% ipython --no-banner

In [1]: import numpy as np

In [2]: import numpy.linalg as la

In [3]: np.set_printoptions(suppress=True, linewidth=200)

In [4]: W0 = np.load("run6.npy")

In [5]: W0
Out[5]: 
array([[ 4, -2, -1,  0,  3,  1,  1,  6, -3,  1,  1, -3],
       [ 4, -2, -1,  0,  3,  1,  1,  6, -3,  1,  1, -3],
       [ 2, -4, -3, -2,  1, -1, -1,  4, -5, -1, -1, -5],
       [-2, -8, -7, -6, -3, -5, -5,  0, -9, -5, -5, -9],
       [-1, -7, -6, -5, -2, -4, -4,  1, -8, -4, -4, -8]])

In [6]: # rank 2

In [7]: print(la.lstsq(W0[:-1].T, W0[-1])[2])
2

In [8]: print(np.unique(W0.round(6), axis=0).shape)
(4, 12)

In [9]: np.abs(np.diag(la.qr(W0)[1])) > 1e-9
Out[9]: array([ True,  True, False, False, False])

In [10]: left, sigma, vt = la.svd(W0, full_matrices=False)

In [11]: sigma.round(2) + 0
Out[11]: array([28.71, 13.7 ,  0.  ,  0.  ,  0.  ])

In [12]: print(np.round(left.T @ W0 @ vt.T, 2) + 0)
[[28.71  0.    0.    0.    0.  ]
 [ 0.   13.7   0.    0.    0.  ]
 [ 0.    0.    0.    0.    0.  ]
 [ 0.    0.    0.    0.    0.  ]
 [ 0.    0.    0.    0.    0.  ]]

In [13]: np.round(np.sqrt((sigma ** 2).sum()), 2), round(la.norm(W0), 2)
Out[13]: (np.float64(31.81), np.float64(31.81))

In [14]: left.shape, sigma.shape, vt.shape
Out[14]: ((5, 5), (5,), (5, 12))

In [15]: np.round(left.T @ left, 2) + 0
Out[15]: 
array([[1., 0., 0., 0., 0.],
       [0., 1., 0., 0., 0.],
       [0., 0., 1., 0., 0.],
       [0., 0., 0., 1., 0.],
       [0., 0., 0., 0., 1.]])

In [16]: np.round(np.abs(vt[0]), 2)
Out[16]: array([0.01, 0.41, 0.34, 0.28, 0.08, 0.21, 0.21, 0.12, 0.47, 0.21, 0.21, 0.47])

In [17]: left, sigma, vt = la.svd(W0)

In [18]: sigma.round(2) + 0
Out[18]: array([28.71, 13.7 ,  0.  ,  0.  ,  0.  ])

In [19]: np.argmax(sigma[:-1] / (sigma[1:] + 1e-6)) + 1
Out[19]: np.int64(2)

In [20]: A2 = left[:, :2] @ np.diag(sigma[:2]) @ vt[:2]

In [21]: round(float(la.norm(W0 - A2) / la.norm(W0)), 2)
Out[21]: 0.0

In [22]: la.matrix_rank(W0, rtol=0.05)
Out[22]: np.int64(2)

In [23]: F = np.loadtxt("case17.csv", delimiter=",")

In [24]: F.round(2)
Out[24]: 
array([[ 9.9 , 10.36,  7.8 ,  4.8 ,  2.44, 10.01,  7.79,  2.32],
       [12.57,  3.  ,  2.97, -0.03,  4.97,  7.64,  5.33,  9.9 ],
       [ 8.24,  3.17,  1.66, -1.34,  3.49,  6.27,  5.39,  5.46],
       [ 6.69,  3.86,  1.67, -1.33,  2.82,  6.05,  5.62,  3.45],
       [ 8.4 ,  9.92,  6.96,  3.96,  2.04,  9.32,  7.64,  1.12],
       [ 8.87,  5.04,  3.32,  0.32,  3.28,  7.31,  6.01,  4.84],
       [12.11,  8.89,  7.4 ,  4.4 ,  3.51, 10.1 ,  7.3 ,  5.52],
       [ 6.65,  2.9 ,  0.92, -2.08,  3.02,  5.62,  5.3 ,  4.05],
       [13.9 ,  9.59,  8.54,  5.54,  3.95, 11.01,  7.53,  6.84],
       [ 9.56,  3.87,  2.64, -0.36,  3.77,  7.02,  5.62,  6.32],
       [ 5.49,  7.15,  3.84,  0.84,  1.69,  7.12,  6.72,  0.06],
       [ 5.28,  7.23,  3.82,  0.82,  1.6 ,  7.08,  6.74, -0.2 ],
       [11.57,  8.51,  6.92,  3.92,  3.41,  9.75,  7.17,  5.23],
       [11.95,  7.35,  6.14,  3.14,  3.8 ,  9.36,  6.78,  6.39],
       [ 4.01,  0.59, -1.76, -4.76,  2.65,  3.71,  4.53,  2.95],
       [ 7.41,  6.39,  3.89,  0.89,  2.5 ,  7.42,  6.46,  2.49],
       [13.6 ,  9.13,  8.08,  5.08,  3.95, 10.7 ,  7.38,  6.84],
       [11.39,  8.32,  6.71,  3.71,  3.39,  9.6 ,  7.11,  5.17],
       [10.45,  4.78,  3.65,  0.65,  3.87,  7.72,  5.93,  6.6 ],
       [ 7.23,  3.31,  1.42, -1.58,  3.12,  5.99,  5.44,  4.35],
       [ 7.57,  9.85,  6.63,  3.63,  1.78,  9.01,  7.62,  0.34],
       [ 7.66,  3.51,  1.73, -1.27,  3.22,  6.22,  5.5 ,  4.65],
       [17.13,  5.47,  6.41,  3.41,  5.94, 10.25,  6.16, 12.82],
       [ 6.05,  0.41, -1.22, -4.22,  3.37,  4.31,  4.47,  5.11],
       [14.29,  8.96,  8.18,  5.18,  4.22, 10.86,  7.32,  7.65],
       [ 4.01,  3.77,  0.72, -2.28,  1.94,  5.13,  5.59,  0.83],
       [11.29,  6.92,  5.59,  2.59,  3.67,  8.95,  6.64,  6.01],
       [ 4.92, -0.06, -1.96, -4.96,  3.1 ,  3.72,  4.31,  4.3 ],
       [ 9.03,  5.61,  3.81,  0.81,  3.21,  7.61,  6.2 ,  4.62],
       [ 1.83, -1.52, -4.13, -7.13,  2.39,  2.05,  3.83,  2.18],
       [ 4.74, -1.78, -3.36, -6.36,  3.42,  2.9 ,  3.74,  5.26],
       [ 9.17,  5.21,  3.55,  0.55,  3.34,  7.48,  6.07,  5.03],
       [12.9 ,  4.9 ,  4.56,  1.56,  4.65,  8.59,  5.97,  8.96],
       [ 6.87,  3.3 ,  1.3 , -1.7 ,  3.  ,  5.87,  5.43,  4.  ],
       [ 8.35,  4.13,  2.44, -0.56,  3.31,  6.73,  5.71,  4.93],
       [ 7.89,  5.87,  3.64,  0.64,  2.77,  7.35,  6.29,  3.31],
       [-0.53,  4.77, -0.02, -3.02,  0.21,  4.05,  5.92, -4.38],
       [ 5.54,  2.14, -0.04, -3.04,  2.81,  4.91,  5.05,  3.44],
       [ 7.4 ,  5.76,  3.39,  0.39,  2.63,  7.14,  6.25,  2.9 ],
       [ 5.48, -0.51, -2.13, -5.13,  3.38,  3.71,  4.16,  5.15],
       [ 9.16,  3.64,  2.33, -0.67,  3.69,  6.78,  5.55,  6.07],
       [ 3.68,  4.54,  1.2 , -1.8 ,  1.66,  5.36,  5.85, -0.02]])

In [25]: # null space of dimension 5

In [26]: cen = F - F.mean(axis=0)

In [27]: left, sigma, vt = la.svd(cen, full_matrices=False)

In [28]: sigma.round(2) + 0
Out[28]: array([43.9 , 23.96,  0.  ,  0.  ,  0.  ,  0.  ,  0.  ,  0.  ])

In [29]: np.searchsorted(np.cumsum(sigma ** 2) / (sigma ** 2).sum(), 0.9) + 1
Out[29]: np.int64(2)

In [30]: print(np.round(cen.mean(axis=0), 2) + 0)
[0. 0. 0. 0. 0. 0. 0. 0.]

In [31]: np.abs(vt[0]).argmax()
Out[31]: np.int64(3)

In [32]: left, sigma, vt = la.svd(F)

In [33]: print(sigma.round(2) + 0)
[102.37  28.45  19.33   0.     0.     0.     0.     0.  ]

In [34]: A2 = left[:, :3] @ np.diag(sigma[:3]) @ vt[:3]

In [35]: print(la.matrix_rank(A2))
3

In [36]: np.round(la.norm(F - A2, 2), 2), round(float(sigma[3]), 2)
Out[36]: (np.float64(0.0), 0.0)

In [37]: round(float(np.abs(F - A2).max()), 2)
Out[37]: 0.0

In [38]: cent = F[[36, 33]].astype(float)

In [39]: for _ in range(4):
    ...:     idx = la.norm(F[:, None] - cent, axis=-1).argmin(axis=1)
    ...:     cent = np.array([F[idx == j].mean(axis=0) for j in range(2)])
    ...: 

In [40]: idx
Out[40]: array([1, 1, 1, 1, 1, 1, 1, 0, 1, 1, 1, 1, 1, 1, 0, 1, 1, 1, 1, 1, 1, 1, 1, 0, 1, 0, 1, 0, 1, 0, 0, 1, 1, 0, 1, 1, 0, 0, 1, 0, 1, 0])

In [41]: np.round(cent[1] - cent[0], 2)
Out[41]: array([5.45, 4.78, 5.53, 5.53, 0.75, 3.94, 1.59, 2.26])

In [42]: la.matrix_rank(W0, rtol=0.1)
Out[42]: np.int64(2)

In [43]: r = la.matrix_rank(F)

In [44]: r
Out[44]: np.int64(3)

In [45]: ns = la.svd(F)[2][r:].T

In [46]: print(la.matrix_rank(F.T @ F), la.matrix_rank(F @ F.T))
3 3

In [47]: [int(la.matrix_rank(F[:i])) for i in range(1, len(F) + 1)]
Out[47]: 
[1,
 2,
 3,
 3,
 3,
 3,
 3,
 3,
 3,
 3,
 3,
 3,
 3,
 3,
 3,
 3,
 3,
 3,
 3,
 3,
 3,
 3,
 3,
 3,
 3,
 3,
 3,
 3,
 3,
 3,
 3,
 3,
 3,
 3,
 3,
 3,
 3,
 3,
 3,
 3,
 3,
 3]

In [48]: [int(la.matrix_rank(np.delete(F, i, axis=0))) for i in range(42)]
Out[48]: 
[3,
 3,
 3,
 3,
 3,
 3,
 3,
 3,
 3,
 3,
 3,
 3,
 3,
 3,
 3,
 3,
 3,
 3,
 3,
 3,
 3,
 3,
 3,
 3,
 3,
 3,
 3,
 3,
 3,
 3,
 3,
 3,
 3,
 3,
 3,
 3,
 3,
 3,
 3,
 3,
 3,
 3]

In [49]: [int(la.matrix_rank(F[:, :j + 1])) for j in range(8)]
Out[49]: [1, 2, 3, 3, 3, 3, 3, 3]

In [50]: data = np.load("sample0.npy")

In [51]: data
Out[51]: 
array([[ 1,  2,  5,  0, -2],
       [-4,  1,  0,  5,  1],
       [-2,  3,  4,  4, -1],
       [ 3, -5,  0,  2,  4],
       [-4, -3, -3,  0,  0]])

In [52]: np.round(np.sort(np.abs(la.eigvals(data))), 2)
Out[52]: array([0.39, 1.8 , 4.41, 7.22, 7.22])

In [53]: data.inv()
AttributeError: 'numpy.ndarray' object has no attribute 'inv'


In [54]: round(la.det(data), 2)
Out[54]: np.float64(162.0)

In [55]: la.matrix_power(data, 2)
Out[55]: 
array([[ -9,  25,  31,  30,  -5],
       [  3, -35, -23,  15,  29],
       [ -6,  -6,   9,  39,  19],
       [ 13, -21,   3, -21,  -3],
       [ 14, -20, -32, -27,   8]])

In [56]: data - data[0]
Out[56]: 
array([[ 0,  0,  0,  0,  0],
       [-5, -1, -5,  5,  3],
       [-3,  1, -1,  4,  1],
       [ 2, -7, -5,  2,  6],
       [-5, -5, -8,  0,  2]])

In [57]: data[:, 5]
IndexError: index 5 is out of bounds for axis 1 with size 5
